% ipython --no-banner

In [1]: import numpy as np

In [2]: np.set_printoptions(suppress=True, linewidth=160)

In [3]: tidy = lambda a: np.round(a, 3) + 0

In [4]: F = np.array([[0, 2, 1, -1, 2],
   ...:     [2, 2, -2, 0, 0],
   ...:     [0, 0, 0, -2, 0],
   ...:     [-1, 0, 2, 2, -1],
   ...:     [0, 1, 0, 0, 0]])

In [5]: F[:, 4] = 4 * F[:, 0]

In [6]: print(F)
[[ 0  2  1 -1  0]
 [ 2  2 -2  0  8]
 [ 0  0  0 -2  0]
 [-1  0  2  2 -4]
 [ 0  1  0  0  0]]

In [7]: print(np.linalg.lstsq(F[:-1].T, F[-1])[2])
4

In [8]: print(np.unique(F.round(6), axis=0).shape)
(5, 5)

In [9]: rk = np.linalg.matrix_rank(F)

In [10]: print(rk)
4

In [11]: ns = np.linalg.svd(F)[2][rk:].T

In [12]: print([int(np.linalg.matrix_rank(np.delete(F, i, axis=0))) for i in range(5)])
[4, 4, 4, 4, 4]

In [13]: print(np.allclose(F @ ns, 0))
True

In [14]: print(tidy(ns @ ns.T))
[[ 0.941  0.     0.     0.    -0.235]
 [ 0.     0.     0.     0.     0.   ]
 [ 0.     0.     0.     0.     0.   ]
 [ 0.     0.     0.     0.     0.   ]
 [-0.235  0.     0.     0.     0.059]]

In [15]: print(tidy(ns[:, 0] / ns[np.abs(ns[:, 0]).round(6).argmax(), 0]))
[ 1.    0.    0.    0.   -0.25]

In [16]: Uu, s, Vt = np.linalg.svd(F)

In [17]: vecs = Vt[:(s > 1e-8).sum()]

In [18]: rng = np.random.default_rng(98)

In [19]: x0 = F[2] + 5 * F[3] + rng.integers(2) * np.eye(5)[3]

In [20]: print(x0)
[ -5.   0.  10.   8. -20.]

In [21]: print(np.allclose(vecs.T @ vecs @ x0, x0))
True

In [22]: print(tidy(np.linalg.norm(x0 - vecs.T @ vecs @ x0)))
0.0

In [23]: print(tidy(vecs.T @ vecs))
[[0.059 0.    0.    0.    0.235]
 [0.    1.    0.    0.    0.   ]
 [0.    0.    1.    0.    0.   ]
 [0.    0.    0.    1.    0.   ]
 [0.235 0.    0.    0.    0.941]]

In [24]: print(tidy(np.diag(vecs.T @ vecs)))
[0.059 1.    1.    1.    0.941]

In [25]: W1 = np.array([[1, 2, -1, 0, 2],
    ...:     [1, -1, 0, -2, 0],
    ...:     [0, 0, -2, -1, -1],
    ...:     [0, -2, 2, 2, 2],
    ...:     [0, 0, -1, 2, -2]])

In [26]: beta = np.array([2, 2, 3, 0, 0])

In [27]: hid = np.maximum(F @ W1 + beta, 0)

In [28]: print(hid)
[[ 4  2  0  0  0]
 [ 6  4  0 14  0]
 [ 2  6  0  0  0]
 [ 1  0  8  0  8]
 [ 3  1  3  0  0]]

In [29]: print(np.linalg.matrix_rank(hid))
5

In [30]: print((hid > 0).mean(axis=0))
[1.  0.8 0.4 0.2 0.2]

In [31]: W2 = np.array([[-9, 5], [3, -6], [7, -8], [-3, -8], [4, 0]])

In [32]: print((hid @ W2).round(6).argmax(axis=1))
[1 0 0 0 0]

In [33]: mat = np.triu(rng.random((4, 4)) < 0.6, 1).astype(int)

In [34]: mat = mat + mat.T

In [35]: print(mat)
[[0 1 1 1]
 [1 0 1 1]
 [1 1 0 1]
 [1 1 1 0]]

In [36]: print(np.allclose(mat @ mat.T, mat.T @ mat))
True

In [37]: print(np.sort(np.abs(np.fft.fft(mat[0]))), tidy(np.sort(np.linalg.svd(mat, compute_uv=False))))
[1. 1. 1. 3.] [1. 1. 1. 3.]

In [38]: print(mat @ (-1.0) ** np.arange(4))
[-1.  1. -1.  1.]

In [39]: print(mat @ np.ones(4))
[3. 3. 3. 3.]

In [40]: print((mat @ mat)[0])
[3 2 2 2]

In [41]: print(np.allclose(mat @ mat.T, mat.T @ mat))
True

In [42]: print((mat + mat.T) / 2)
[[0. 1. 1. 1.]
 [1. 0. 1. 1.]
 [1. 1. 0. 1.]
 [1. 1. 1. 0.]]

In [43]: print(tidy(np.linalg.det(mat)))
-3.0

In [44]: print(np.trace(mat))
0

In [45]: ev, vecs = np.linalg.eigh(mat)

In [46]: x0 = np.array([2, 1, -2, 3])

In [47]: print(tidy(vecs * np.abs(ev) @ vecs.T))
[[1.5 0.5 0.5 0.5]
 [0.5 1.5 0.5 0.5]
 [0.5 0.5 1.5 0.5]
 [0.5 0.5 0.5 1.5]]

In [48]: print(tidy(vecs * np.maximum(ev, 0) @ vecs.T))
[[0.75 0.75 0.75 0.75]
 [0.75 0.75 0.75 0.75]
 [0.75 0.75 0.75 0.75]
 [0.75 0.75 0.75 0.75]]

In [49]: print(tidy(x0 @ mat @ x0 / (x0 @ x0)), ev[0], ev[-1])
-0.111 -1.0 3.0

In [50]: print([round(float(np.linalg.det(mat[:i, :i])), 2) + 0 for i in range(1, 5)])
[0.0, -1.0, 2.0, -3.0]

In [51]: print(np.all(np.linalg.eigvalsh(mat) > 0))
False

In [52]: z = rng.permutation(4)

In [53]: print(z)
[1 2 0 3]

In [54]: out = mat[z][:, z]

In [55]: print(np.trace(out))
0

In [56]: print(np.diag(out))
[0 0 0 0]

In [57]: print(tidy(np.sort(np.abs(np.linalg.eigvals(out)))))
[1. 1. 1. 3.]

In [58]: print(np.allclose(out, mat))
True

In [59]: A = np.array([[0.2, 1.0, 0.1],
    ...:     [-2.2, -0.5, -0.4],
    ...:     [-0.2, -0.7, 0.7],
    ...:     [0.1, -0.6, -0.8],
    ...:     [-0.5, -0.6, 0.4],
    ...:     [-0.1, 0.6, 1.6],
    ...:     [0.5, 0.6, -0.9],
    ...:     [1.8, 0.4, -0.2],
    ...:     [0.2, 0.4, -1.0],
    ...:     [-2.0, -0.1, 2.2],
    ...:     [-0.2, -0.7, 0.7],
    ...:     [-0.4, -1.2, 2.3],
    ...:     [2.2, -1.6, 0.8],
    ...:     [0.9, -1.4, -1.1],
    ...:     [-0.4, 0.2, -0.2],
    ...:     [1.2, 0.9, -1.1],
    ...:     [0.7, 0.9, -0.2],
    ...:     [1.6, 0.6, -0.1],
    ...:     [1.0, -0.9, -0.9],
    ...:     [0.3, -0.9, 0.8],
    ...:     [-0.3, -0.5, -2.5],
    ...:     [1.0, -1.1, -1.7],
    ...:     [1.4, -0.8, -0.2],
    ...:     [0.2, -0.1, -0.1],
    ...:     [2.3, 0.5, 0.3],
    ...:     [0.2, -1.0, 0.8]])

In [60]: A[14] *= 10

In [61]: print(A)
[[ 0.2  1.   0.1]
 [-2.2 -0.5 -0.4]
 [-0.2 -0.7  0.7]
 [ 0.1 -0.6 -0.8]
 [-0.5 -0.6  0.4]
 [-0.1  0.6  1.6]
 [ 0.5  0.6 -0.9]
 [ 1.8  0.4 -0.2]
 [ 0.2  0.4 -1. ]
 [-2.  -0.1  2.2]
 [-0.2 -0.7  0.7]
 [-0.4 -1.2  2.3]
 [ 2.2 -1.6  0.8]
 [ 0.9 -1.4 -1.1]
 [-4.   2.  -2. ]
 [ 1.2  0.9 -1.1]
 [ 0.7  0.9 -0.2]
 [ 1.6  0.6 -0.1]
 [ 1.  -0.9 -0.9]
 [ 0.3 -0.9  0.8]
 [-0.3 -0.5 -2.5]
 [ 1.  -1.1 -1.7]
 [ 1.4 -0.8 -0.2]
 [ 0.2 -0.1 -0.1]
 [ 2.3  0.5  0.3]
 [ 0.2 -1.   0.8]]

In [62]: d = np.linalg.norm(A[:, None] - A[None], axis=-1)

In [63]: print(d.shape)
(26, 26)

In [64]: print(np.flatnonzero(d[1] < d.mean() / 2))
[1]

In [65]: print(np.unravel_index(d.round(6).argmax(), d.shape))
(np.int64(12), np.int64(14))

In [66]: print(np.linalg.matrix_rank(d ** 2))
5

In [67]: print(d.mean(axis=1).argmax())
14

In [68]: print(d[1].round(6).argsort(kind="stable")[:4])
[ 1  4  2 10]

In [69]: Xs = (A - A.mean(axis=0)) / A.std(axis=0)

In [70]: print(tidy(Xs.std(axis=0)))
[1. 1. 1.]

In [71]: print(np.argwhere(np.abs(Xs) > 2))
[[11  2]
 [14  0]
 [14  1]
 [20  2]]

In [72]: beta = np.linalg.lstsq(np.delete(Xs, 2, axis=1), Xs[:, 2])[0]

In [73]: print(tidy(beta))
[-0.05  -0.247]

In [74]: print(tidy(1 - np.var(Xs[:, 2] - np.delete(Xs, 2, axis=1) @ beta)))
0.057

In [75]: print(np.abs(beta).argmax())
1

In [76]: out = np.c_[A[:, :1] @ np.array([[0]]), np.array([1, 3, 0, -3, 0, 3, -1, 1, 3, -3, -2, -3, 0, 3, 1, -1, 2, 0, 3, 0, -1, -3, 3, 1, 0, 1])]

In [77]: print(out)
[[ 0.  1.]
 [ 0.  3.]
 [ 0.  0.]
 [ 0. -3.]
 [ 0.  0.]
 [ 0.  3.]
 [ 0. -1.]
 [ 0.  1.]
 [ 0.  3.]
 [ 0. -3.]
 [ 0. -2.]
 [ 0. -3.]
 [ 0.  0.]
 [ 0.  3.]
 [ 0.  1.]
 [ 0. -1.]
 [ 0.  2.]
 [ 0.  0.]
 [ 0.  3.]
 [ 0.  0.]
 [ 0. -1.]
 [ 0. -3.]
 [ 0.  3.]
 [ 0.  1.]
 [ 0.  0.]
 [ 0.  1.]]

In [78]: print(tidy(np.linalg.lstsq(A, out[:, 0])[0]))
[0. 0. 0.]

In [79]: arr = np.load("data.npy")

In [80]: print(arr)
[[-1  2  2]
 [ 1 -2  0]
 [ 0 -1  1]]

In [81]: proj = np.triu(np.array([[0, 1, 1], [2, -2, -2], [-2, -2, 3]]), 1) + np.eye(3)

In [82]: out = proj @ arr @ np.linalg.inv(proj)

In [83]: print(np.trace(out), np.trace(arr))
-2.0 -2

In [84]: print(np.linalg.matrix_rank(out))
3

In [85]: print(tidy(np.poly(out)))
[ 1.  2. -3.  2.]

In [86]: q, _ = np.linalg.qr(np.array([[0.0, 1.0, -0.8, 0.6, 0.6],
    ...:     [-0.8, 1.8, 0.3, 2.5, -1.3],
    ...:     [-0.3, -0.9, 0.3, -1.9, 1.1],
    ...:     [0.3, -0.7, 0.3, 0.7, 1.0],
    ...:     [-1.0, -1.0, -1.1, 0.4, -0.9]]))

In [87]: data = q[:, :2]

In [88]: print(tidy(data))
[[ 0.    -0.393]
 [ 0.593 -0.642]
 [ 0.222  0.379]
 [-0.222  0.251]
 [ 0.741  0.476]]

In [89]: print(np.count_nonzero(data))
9

In [90]: print(tidy(np.abs(data).max()))
0.741

In [91]: print(tidy(np.linalg.svd(data, compute_uv=False)))
[1. 1.]

In [92]: x0 = np.array([6, 5])

In [93]: rhs = data @ x0

In [94]: print(tidy(np.linalg.pinv(data) @ data))
[[1. 0.]
 [0. 1.]]

In [95]: print(tidy(np.linalg.solve(data.T @ data, data.T @ rhs)))
[6. 5.]

In [96]: print(tidy(rhs))
[-1.967  0.346  3.228 -0.08   6.825]

In [97]: print(tidy(np.linalg.lstsq(data, rhs)[0]))
[6. 5.]

In [98]: rhs = rhs + 0.3 * rng.normal(size=5)

In [99]: print(tidy(rhs))
[-2.012  0.211  3.32  -0.138  6.652]

In [100]: beta, *_ = np.linalg.lstsq(data, rhs)

In [101]: print(beta.round())
[6. 5.]

In [102]: print([round(float(np.linalg.norm(np.linalg.solve(data.T @ data + lam * np.eye(2), data.T @ rhs))), 2) for lam in (0, 1, 10, 100)])
[7.7, 3.85, 0.7, 0.08]

In [103]: x0 = np.array([-1, -2])

In [104]: a = np.maximum(data @ x0, 0)

In [105]: print(np.flatnonzero(a > 1e-9))
[0 1]

In [106]: print(tidy(a))
[0.787 0.692 0.    0.    0.   ]

In [107]: print(tidy(np.tanh(data @ x0)))
[ 0.657  0.599 -0.753 -0.272 -0.934]

In [108]: print(tidy(np.maximum(data @ x0, 0) - np.maximum(-data @ x0, 0)))
[ 0.787  0.692 -0.98  -0.279 -1.692]

In [109]: E = np.load("m.npy")

In [110]: print(E)
[[-1.139 -2.555  1.164]
 [ 1.708  1.38  -0.308]
 [ 4.265  1.049 -1.651]
 [ 4.383  0.676 -0.574]
 [-4.037  0.554 -1.559]
 [-2.761 -0.341  0.986]
 [-1.281 -0.864  2.055]
 [ 3.589  2.401 -1.37 ]
 [-1.216  0.556  0.497]
 [ 0.885 -0.728 -0.217]
 [ 1.328  0.809  0.498]
 [ 4.515  0.311 -0.829]
 [ 1.798  0.04  -0.525]
 [-0.155 -1.435  0.461]
 [ 2.9    1.188 -0.241]]

In [111]: E @ E
Traceback (most recent call last):
  Cell In[111], line 1
    E @ E
ValueError: matmul: Input operand 1 has a mismatch in its core dimension 0, with gufunc signature (n?,k),(k,m?)->(n?,m?) (size 15 is different from 3)


In [112]: G = E.T @ E

In [113]: print(tidy(np.linalg.svd(E, compute_uv=False) ** 2))
[127.742  19.846   6.317]

In [114]: print(tidy(G))
[[116.135  26.031 -20.98 ]
 [ 26.031  21.987 -12.173]
 [-20.98  -12.173  15.783]]

In [115]: print(np.linalg.matrix_rank(G))
3

In [116]: print(tidy(np.linalg.eigvalsh(G)[::-1]))
[127.742  19.846   6.317]
